>>> import numpy as np
>>> import numpy.linalg as la
>>> np.set_printoptions(precision=1, suppress=True, linewidth=160, legacy="1.25")
>>> rnd = lambda a: np.round(a, 1) + 0
>>> W0 = np.load("block0.npy")
>>> W0
array([[ 0.,  1.,  0.],
       [-1.,  0.,  0.],
       [ 0.,  0.,  1.]])
>>> G = W0.T @ W0
>>> rnd(la.svd(W0, compute_uv=False) ** 2)
array([1., 1., 1.])
>>> vec = np.array([-1, 1, 1])
>>> rnd(la.norm(vec)), rnd(la.norm(W0 @ vec))
(1.7, 1.7)
>>> rnd(la.det(W0))
1.0
>>> 3 - la.matrix_rank(W0 - np.eye(3), tol=1e-8)
1
>>> W0.T @ (W0 @ vec)
array([-1.,  1.,  1.])
>>> rnd(np.sort(la.eigvals(W0).real))
array([0., 0., 1.])
>>> (W0 != 0).astype(int)
array([[0, 1, 0],
       [1, 0, 0],
       [0, 0, 1]])
>>> np.flatnonzero(la.matrix_power((W0 != 0) + (W0.T != 0) + np.eye(3), 3)[0])
array([0, 1])
>>> P = np.triu(np.array([[3, -2, -3], [-2, 0, 0], [0, 3, 0]]), 1) + np.eye(3)
>>> Y = P @ W0 @ la.inv(P)
>>> np.trace(Y), np.trace(W0)
(1.0, 1.0)
>>> la.matrix_rank(Y)
3
>>> arr = np.load("run14.npy")
>>> rnd(arr)
array([[ 0.5, -0.9,  0. ],
       [ 0.9,  0.5,  0. ],
       [ 0. ,  0. ,  1. ]])
>>> vec = np.array([2, -1, 2])
>>> rnd(arr.T @ (arr @ vec))
array([ 2., -1.,  2.])
>>> rnd(la.inv(arr))
array([[ 0.5,  0.9,  0. ],
       [-0.9,  0.5,  0. ],
       [ 0. ,  0. ,  1. ]])
>>> rnd(la.det(arr))
1.0
>>> rnd(np.abs(la.eigvals(arr)))
array([1., 1., 1.])
>>> r0 = np.array([3, 3, 1])
>>> np.cross(W0[0, :3], W0[1, :3])
array([ 0., -0.,  1.])
>>> np.array([np.convolve(row, r0, "same") for row in W0])
array([[ 3.,  3.,  1.],
       [-3., -1.,  0.],
       [ 0.,  3.,  3.]])
>>> np.convolve(W0[0], r0)
array([0., 3., 3., 1., 0.])
>>> Q, Rm = la.qr(arr)
>>> rnd(Q)
array([[-0.5, -0.9,  0. ],
       [-0.9,  0.5,  0. ],
       [ 0. ,  0. ,  1. ]])
>>> np.allclose(Rm.T @ Rm, arr.T @ arr)
True
>>> rng = np.random.default_rng(58)
>>> labels = rng.permutation(3)
>>> labels
array([0, 2, 1])
>>> Y = Q[labels][:, labels]
>>> rnd(la.det(Y)), rnd(la.det(Q[labels]))
(-1.0, 1.0)
>>> np.trace(Y)
1.0
>>> vec = np.array([1, 2, 0])
>>> (arr @ vec).argmax()
1
>>> rnd(arr * vec)
array([[ 0.5, -1.7,  0. ],
       [ 0.9,  1. ,  0. ],
       [ 0. ,  0. ,  0. ]])
>>> la.norm(arr @ vec) <= la.norm(arr, 2) * la.norm(vec) + 1e-9
True
>>> feats = np.load("arr.npy")
>>> feats
array([[-3.,  0.],
       [ 0.,  3.]])
>>> Y = np.array([[1, -1], [-4, -3]])
>>> Z = np.kron(Y, feats)
>>> Z
array([[ -3.,   0.,   3.,  -0.],
       [  0.,   3.,  -0.,  -3.],
       [ 12.,  -0.,   9.,  -0.],
       [ -0., -12.,  -0.,  -9.]])
>>> la.matrix_rank(Z)
4
>>> rnd(la.norm(Z, 2)), rnd(la.norm(Y, 2) * la.norm(feats, 2))
(15.0, 15.0)
>>> m1 = np.load("mat.npy")
>>> rnd(m1)
array([[ 1. , -0.2, -0.1],
       [-0.2, -0.3, -0.9],
       [-0.1, -0.9,  0.3]])
>>> P = np.triu(np.array([[3, 1, 0], [2, 9, 5], [6, 8, 0]]), 1) + np.eye(3)
>>> Y = P @ m1 @ la.inv(P)
>>> rnd(np.poly(Y))
array([ 1., -1., -1.,  1.])
>>> la.matrix_rank(Y)
3
>>> rnd(P @ m1 - m1 @ P)
array([[-0.2, -1.3,  0. ],
       [-0.7, -4.5,  3.2],
       [ 0. ,  0.1,  4.7]])
>>> rnd(la.det(Y))
-1.0
>>> rnd(Y)
array([[ 0.8, -1.3,  5.3],
       [-0.9, -4.1, 21.3],
       [-0.1, -0.8,  4.3]])
>>> rnd(np.trace(Y)), np.trace(m1)
(1.0, 1.0)
>>> Y = np.array([[2, -2, 0], [1, 3, 0], [-3, 3, -1]])
>>> F = Y - Y.T
>>> F
array([[ 0, -3,  3],
       [ 3,  0, -3],
       [-3,  3,  0]])
>>> np.count_nonzero(F)
6
>>> la.matrix_rank(F)
2
>>> rnd(la.norm(F))
7.3
>>> F.mean(axis=0)
array([0., 0., 0.])
>>> F.sum(axis=0)
array([0, 0, 0])
>>> rnd(la.svd(F, compute_uv=False))
array([5.2, 5.2, 0. ])
>>> F[:, 3]
Traceback (most recent call last):
  File "<python-input-70>", line 1, in <module>
    F[:, 3]
    ~^^^^^^
IndexError: index 3 is out of bounds for axis 1 with size 3
>>> F.shape
(3, 3)
